% ipython --no-banner

In [1]: import numpy as np

In [2]: np.set_printoptions(precision=1, suppress=True, linewidth=140, sign=" ")

In [3]: rd = lambda a: np.round(a, 1) + 0

In [4]: m1 = np.loadtxt("out2.csv", delimiter=",")

In [5]: rd(m1)
Out[5]: 
array([[-0.9, -0.1, -0.4, -0.1,  0.1],
       [ 0. , -0.7,  0.1, -0.3, -0.6],
       [ 0.1, -0.7, -0.1,  0.5,  0.5],
       [ 0.3, -0.1, -0.5, -0.7,  0.4],
       [-0.2, -0.1,  0.8, -0.3,  0.4]])

In [6]: Uu, sig, Vt = np.linalg.svd(m1, full_matrices=False)

In [7]: rd(Vt @ Vt.T)
Out[7]: 
array([[ 1.,  0.,  0.,  0.,  0.],
       [ 0.,  1.,  0.,  0.,  0.],
       [ 0.,  0.,  1.,  0.,  0.],
       [ 0.,  0.,  0.,  1.,  0.],
       [ 0.,  0.,  0.,  0.,  1.]])

In [8]: rd(sig / sig[0])
Out[8]: array([ 1.,  1.,  1.,  1.,  1.])

In [9]: data = np.load("case1.npy")

In [10]: rd(data)
Out[10]: 
array([[ 0. ,  0.1,  0.1,  0.1,  0.1,  0.1],
       [ 0.1,  0.1,  0.1,  0.2,  0.2,  0.2],
       [ 0.1,  0.1,  0.1,  0.2,  0.2,  0.2],
       [ 0.1,  0.2,  0.2,  0.2,  0.2,  0.2],
       [ 0.1,  0.2,  0.2,  0.2,  0.2,  0.2],
       [ 0.1,  0.2,  0.2,  0.2,  0.2,  0.2]])

In [11]: w, evecs = np.linalg.eigh(data)

In [12]: vec = np.array([3, 2, 1, -3, 2, -3])

In [13]: rd(evecs * np.abs(w) @ evecs.T)
Out[13]: 
array([[ 0. ,  0.1,  0.1,  0.1,  0.1,  0.1],
       [ 0.1,  0.1,  0.1,  0.2,  0.2,  0.2],
       [ 0.1,  0.1,  0.1,  0.2,  0.2,  0.2],
       [ 0.1,  0.2,  0.2,  0.2,  0.2,  0.2],
       [ 0.1,  0.2,  0.2,  0.2,  0.2,  0.2],
       [ 0.1,  0.2,  0.2,  0.2,  0.2,  0.2]])

In [14]: rd(np.abs(data).sum(axis=1).max()), rd(np.abs(w).max())
Out[14]: (np.float64(1.2), np.float64(1.0))

In [15]: rd(vec @ data @ vec)
Out[15]: np.float64(0.1)

In [16]: rd(np.linalg.eigvalsh(data[1:, 1:]))
Out[16]: array([ 0.,  0.,  0.,  0.,  1.])

In [17]: t3 = np.stack([data, 3 * data, data[::-1]])

In [18]: np.linalg.matrix_rank(t3.reshape(3, -1))
Out[18]: np.int64(2)

In [19]: np.linalg.matrix_rank(t3)
Out[19]: array([ 1,  1,  1])

In [20]: (t3 @ data.T).shape
Out[20]: (3, 6, 6)

In [21]: rd(t3.sum(axis=0))
Out[21]: 
array([[ 0.3,  0.5,  0.5,  0.6,  0.6,  0.6],
       [ 0.4,  0.7,  0.7,  0.9,  0.9,  0.9],
       [ 0.4,  0.7,  0.7,  0.9,  0.9,  0.9],
       [ 0.5,  0.8,  0.8,  1.1,  1.1,  1.1],
       [ 0.5,  0.8,  0.8,  1.1,  1.1,  1.1],
       [ 0.5,  0.8,  0.8,  1.1,  1.1,  1.1]])

In [22]: t3.shape
Out[22]: (3, 6, 6)

In [23]: vec = np.array([-6, 0, 0, -4, 8, 6])

In [24]: rd((vec - data @ vec) @ (data @ vec))
Out[24]: np.float64(0.0)

In [25]: rd(np.eye(6) - data)
Out[25]: 
array([[ 1. , -0.1, -0.1, -0.1, -0.1, -0.1],
       [-0.1,  0.9, -0.1, -0.2, -0.2, -0.2],
       [-0.1, -0.1,  0.9, -0.2, -0.2, -0.2],
       [-0.1, -0.2, -0.2,  0.8, -0.2, -0.2],
       [-0.1, -0.2, -0.2, -0.2,  0.8, -0.2],
       [-0.1, -0.2, -0.2, -0.2, -0.2,  0.8]])

In [26]: rd(data @ vec)
Out[26]: array([ 0.8,  1.3,  1.3,  1.8,  1.8,  1.8])

In [27]: np.linalg.cond(data) > 100
Out[27]: np.True_

In [28]: np.argsort(-np.linalg.norm(data, axis=0).round(6), kind="stable")[:3]
Out[28]: array([ 3,  4,  5])

In [29]: rd(np.linalg.norm(data, 2) / np.linalg.norm(data))
Out[29]: np.float64(1.0)

In [30]: r = np.linalg.matrix_rank(data)

In [31]: r
Out[31]: np.int64(1)

In [32]: N = np.linalg.svd(data)[2][r:].T

In [33]: np.allclose(data @ N, 0)
Out[33]: True

In [34]: rd(N @ N.T)
Out[34]: 
array([[ 1. , -0.1, -0.1, -0.1, -0.1, -0.1],
       [-0.1,  0.9, -0.1, -0.2, -0.2, -0.2],
       [-0.1, -0.1,  0.9, -0.2, -0.2, -0.2],
       [-0.1, -0.2, -0.2,  0.8, -0.2, -0.2],
       [-0.1, -0.2, -0.2, -0.2,  0.8, -0.2],
       [-0.1, -0.2, -0.2, -0.2, -0.2,  0.8]])

In [35]: A = np.loadtxt("a.csv", delimiter=",")

In [36]: A
Out[36]: 
array([[ 0.,  1.,  0.,  0.,  0.],
       [ 0.,  0.,  0.,  1.,  0.],
       [ 0.,  0.,  0.,  0.,  1.],
       [ 0.,  0.,  1.,  0.,  0.],
       [ 1.,  0.,  0.,  0.,  0.]])

In [37]: np.kron(np.eye(2, dtype=int), A)
Out[37]: 
array([[ 0.,  1.,  0.,  0.,  0.,  0.,  0.,  0.,  0.,  0.],
       [ 0.,  0.,  0.,  1.,  0.,  0.,  0.,  0.,  0.,  0.],
       [ 0.,  0.,  0.,  0.,  1.,  0.,  0.,  0.,  0.,  0.],
       [ 0.,  0.,  1.,  0.,  0.,  0.,  0.,  0.,  0.,  0.],
       [ 1.,  0.,  0.,  0.,  0.,  0.,  0.,  0.,  0.,  0.],
       [ 0.,  0.,  0.,  0.,  0.,  0.,  1.,  0.,  0.,  0.],
       [ 0.,  0.,  0.,  0.,  0.,  0.,  0.,  0.,  1.,  0.],
       [ 0.,  0.,  0.,  0.,  0.,  0.,  0.,  0.,  0.,  1.],
       [ 0.,  0.,  0.,  0.,  0.,  0.,  0.,  1.,  0.,  0.],
       [ 0.,  0.,  0.,  0.,  0.,  1.,  0.,  0.,  0.,  0.]])

In [38]: rd(np.linalg.det(2 * A)), rd(np.linalg.det(A))
Out[38]: (np.float64(32.0), np.float64(1.0))

In [39]: rd(np.poly(A))
Out[39]: array([ 1.,  0.,  0.,  0.,  0., -1.])

In [40]: rd(np.sort(np.abs(np.linalg.eigvals(A)))[::-1])
Out[40]: array([ 1.,  1.,  1.,  1.,  1.])

In [41]: A @ np.ones(5)
Out[41]: array([ 1.,  1.,  1.,  1.,  1.])

In [42]: rd(np.linalg.matrix_power(A, 2))
Out[42]: 
array([[ 0.,  0.,  0.,  1.,  0.],
       [ 0.,  0.,  1.,  0.,  0.],
       [ 1.,  0.,  0.,  0.,  0.],
       [ 0.,  0.,  0.,  0.,  1.],
       [ 0.,  1.,  0.,  0.,  0.]])

In [43]: rd(np.linalg.matrix_power(A, 100))
Out[43]: 
array([[ 1.,  0.,  0.,  0.,  0.],
       [ 0.,  1.,  0.,  0.,  0.],
       [ 0.,  0.,  1.,  0.,  0.],
       [ 0.,  0.,  0.,  1.,  0.],
       [ 0.,  0.,  0.,  0.,  1.]])

In [44]: p = np.eye(5)[4]

In [45]: for _ in range(3):
    ...:     p = p @ A
    ...:     print(p.round(1))
    ...: 
[ 1.  0.  0.  0.  0.]
[ 0.  1.  0.  0.  0.]
[ 0.  0.  0.  1.  0.]

In [46]: q = A.astype(float).copy()

In [47]: for j in range(5):
    ...:     q[:, j] -= q[:, :j] @ (q[:, :j].T @ q[:, j])
    ...:     q[:, j] /= np.linalg.norm(q[:, j])
    ...: 

In [48]: q.T @ A
Out[48]: 
array([[ 1.,  0.,  0.,  0.,  0.],
       [ 0.,  1.,  0.,  0.,  0.],
       [ 0.,  0.,  1.,  0.,  0.],
       [ 0.,  0.,  0.,  1.,  0.],
       [ 0.,  0.,  0.,  0.,  1.]])

In [49]: feats = np.load("sample11.npy")

In [50]: feats
Out[50]: 
array([[  0,   0,   1,   0,   0,   6],
       [  1,   2,   2,   6,  12,  12],
       [  2,   0,   2,  12,   0,  12],
       [  0,   0,   6,   0,   0,   4],
       [  6,  12,  12,   4,   8,   8],
       [ 12,   0,  12,   8,   0,   8]])

In [51]: rng = np.random.default_rng(1612)

In [52]: labels = rng.permutation(5)

In [53]: A2 = A[:, labels] * rng.choice([-1, 1], 5)

In [54]: A2
Out[54]: 
array([[ 1.,  0., -0., -0., -0.],
       [ 0.,  0., -0., -0., -1.],
       [ 0.,  0., -0., -1., -0.],
       [ 0.,  1., -0., -0., -0.],
       [ 0.,  0., -1., -0., -0.]])

In [55]: Uu, _, Vt = np.linalg.svd(A.T @ A2)

In [56]: Uu @ Vt
Out[56]: 
array([[ 0.,  0., -1.,  0.,  0.],
       [ 1.,  0.,  0.,  0.,  0.],
       [ 0.,  1.,  0.,  0.,  0.],
       [ 0.,  0.,  0.,  0., -1.],
       [ 0.,  0.,  0., -1.,  0.]])

In [57]: F = np.loadtxt("data.csv", delimiter=",")

In [58]: F
Out[58]: 
array([[ 3.,  5.,  2.],
       [ 3.,  5.,  2.],
       [ 3.,  7.,  4.],
       [ 3.,  5.,  2.],
       [ 3.,  7.,  4.],
       [ 3.,  9.,  6.],
       [ 3.,  7.,  4.],
       [ 3.,  5.,  2.],
       [ 3.,  9.,  6.],
       [ 3.,  7.,  4.],
       [ 3.,  5.,  2.],
       [ 3.,  9.,  6.],
       [ 3.,  7.,  4.],
       [ 3.,  5.,  2.],
       [ 3.,  5.,  2.],
       [ 3.,  9.,  6.],
       [ 3.,  7.,  4.],
       [ 3.,  9.,  6.],
       [ 3.,  7.,  4.],
       [ 3.,  9.,  6.],
       [ 3.,  5.,  2.],
       [ 3.,  7.,  4.],
       [ 3.,  5.,  2.],
       [ 3.,  9.,  6.],
       [ 3.,  5.,  2.],
       [ 3.,  9.,  6.],
       [ 3.,  7.,  4.]])

In [59]: def softmax(z):
    ...:     e = np.exp(z - z.max(axis=-1, keepdims=True))
    ...:     return e / e.sum(axis=-1, keepdims=True)
    ...: 

In [60]: rd(softmax(A[4] + 5))
Out[60]: array([ 0.4,  0.1,  0.1,  0.1,  0.1])

In [61]: rd(softmax(A[4]))
Out[61]: array([ 0.4,  0.1,  0.1,  0.1,  0.1])

In [62]: scores = A @ A.T / np.sqrt(5)

In [63]: softmax(scores).round(6).argmax(axis=1)
Out[63]: array([ 0,  1,  2,  3,  4])

In [64]: rd(softmax(scores)[4] @ A)
Out[64]: array([ 0.3,  0.2,  0.2,  0.2,  0.2])

In [65]: np.allclose(F[:-1].T @ np.linalg.lstsq(F[:-1].T, F[-1])[0], F[-1])
Out[65]: True

In [66]: np.unique(F.round(6), axis=0).shape
Out[66]: (3, 3)

In [67]: np.abs(np.diag(np.linalg.qr(F)[1])) > 1e-9
Out[67]: array([ True,  True, False])

In [68]: A2 = F + rng.integers(-2, 3, (27, 2)) @ rng.integers(-2, 3, (2, 3))

In [69]: A2
Out[69]: 
array([[ 5.,  5.,  3.],
       [ 7., 13.,  0.],
       [ 3.,  5.,  5.],
       [-1.,  3.,  1.],
       [-1.,  3.,  4.],
       [ 5.,  7.,  8.],
       [ 3.,  9.,  3.],
       [-1.,  3.,  1.],
       [-1.,  7.,  5.],
       [ 3.,  9.,  3.],
       [ 7., 13.,  0.],
       [ 7., 17.,  4.],
       [ 5., 13.,  2.],
       [ 5.,  7.,  2.],
       [ 5., 11.,  0.],
       [ 7., 15.,  5.],
       [ 1.,  7.,  3.],
       [ 3.,  5.,  8.],
       [ 7., 11.,  4.],
       [ 3., 13.,  4.],
       [ 3.,  5.,  2.],
       [ 5., 11.,  3.],
       [ 5.,  5.,  3.],
       [ 3.,  9.,  6.],
       [ 7.,  9.,  2.],
       [ 7.,  9.,  8.],
       [ 5.,  7.,  5.]])

In [70]: rd(np.linalg.svd(A2 - F, compute_uv=False))
Out[70]: array([ 24.2,  10.2,   0. ])

In [71]: A2 - F
Out[71]: 
array([[ 2.,  0.,  1.],
       [ 4.,  8., -2.],
       [ 0., -2.,  1.],
       [-4., -2., -1.],
       [-4., -4.,  0.],
       [ 2., -2.,  2.],
       [ 0.,  2., -1.],
       [-4., -2., -1.],
       [-4., -2., -1.],
       [ 0.,  2., -1.],
       [ 4.,  8., -2.],
       [ 4.,  8., -2.],
       [ 2.,  6., -2.],
       [ 2.,  2.,  0.],
       [ 2.,  6., -2.],
       [ 4.,  6., -1.],
       [-2.,  0., -1.],
       [ 0., -4.,  2.],
       [ 4.,  4.,  0.],
       [ 0.,  4., -2.],
       [ 0.,  0.,  0.],
       [ 2.,  4., -1.],
       [ 2.,  0.,  1.],
       [ 0.,  0.,  0.],
       [ 4.,  4.,  0.],
       [ 4.,  0.,  2.],
       [ 2.,  0.,  1.]])

In [72]: Uu, sig, Vt = np.linalg.svd(F)

In [73]: evecs = Vt[:(sig > 1e-8).sum()]

In [74]: vec = F[17] + 2 * F[20] + rng.integers(2) * np.eye(3)[1]

In [75]: vec
Out[75]: array([  9.,  20.,  10.])

In [76]: np.allclose(evecs.T @ evecs @ vec, vec)
Out[76]: False

In [77]: rd(evecs.T @ evecs)
Out[77]: 
array([[ 0.7,  0.3, -0.3],
       [ 0.3,  0.7,  0.3],
       [-0.3,  0.3,  0.7]])

In [78]: rd(np.linalg.norm(vec - evecs.T @ evecs @ vec))
Out[78]: np.float64(0.6)

In [79]: M = np.load("test12.npy")

In [80]: M
Out[80]: 
array([[-1, -1,  1, -2,  2, -1,  0],
       [-1, -1,  1,  0,  2,  1,  0],
       [ 1,  1,  2, -1,  2,  2,  2],
       [-1,  2,  0,  0,  2, -1, -1],
       [ 2, -1,  2,  1,  0,  2,  0],
       [ 1,  2,  0, -1, -1,  1, -1],
       [-1, -1, -1, -1, -2, -1,  0]])

In [81]: f, v = M[2], M[3]

In [82]: f @ f
Out[82]: np.int64(19)

In [83]: f @ v
Out[83]: np.int64(1)

In [84]: p = (f @ v) / (f @ f) * f

In [85]: np.linalg.matrix_rank(np.outer(f, v))
Out[85]: np.int64(1)

In [86]: rd((v - p) @ f)
Out[86]: np.float64(0.0)

In [87]: rd(p)
Out[87]: array([ 0.1,  0.1,  0.1, -0.1,  0.1,  0.1,  0.1])

In [88]: rd(v - p)
Out[88]: array([-1.1,  1.9, -0.1,  0.1,  1.9, -1.1, -1.1])

In [89]: np.outer(f, v)
Out[89]: 
array([[-1,  2,  0,  0,  2, -1, -1],
       [-1,  2,  0,  0,  2, -1, -1],
       [-2,  4,  0,  0,  4, -2, -2],
       [ 1, -2,  0,  0, -2,  1,  1],
       [-2,  4,  0,  0,  4, -2, -2],
       [-2,  4,  0,  0,  4, -2, -2],
       [-2,  4,  0,  0,  4, -2, -2]])
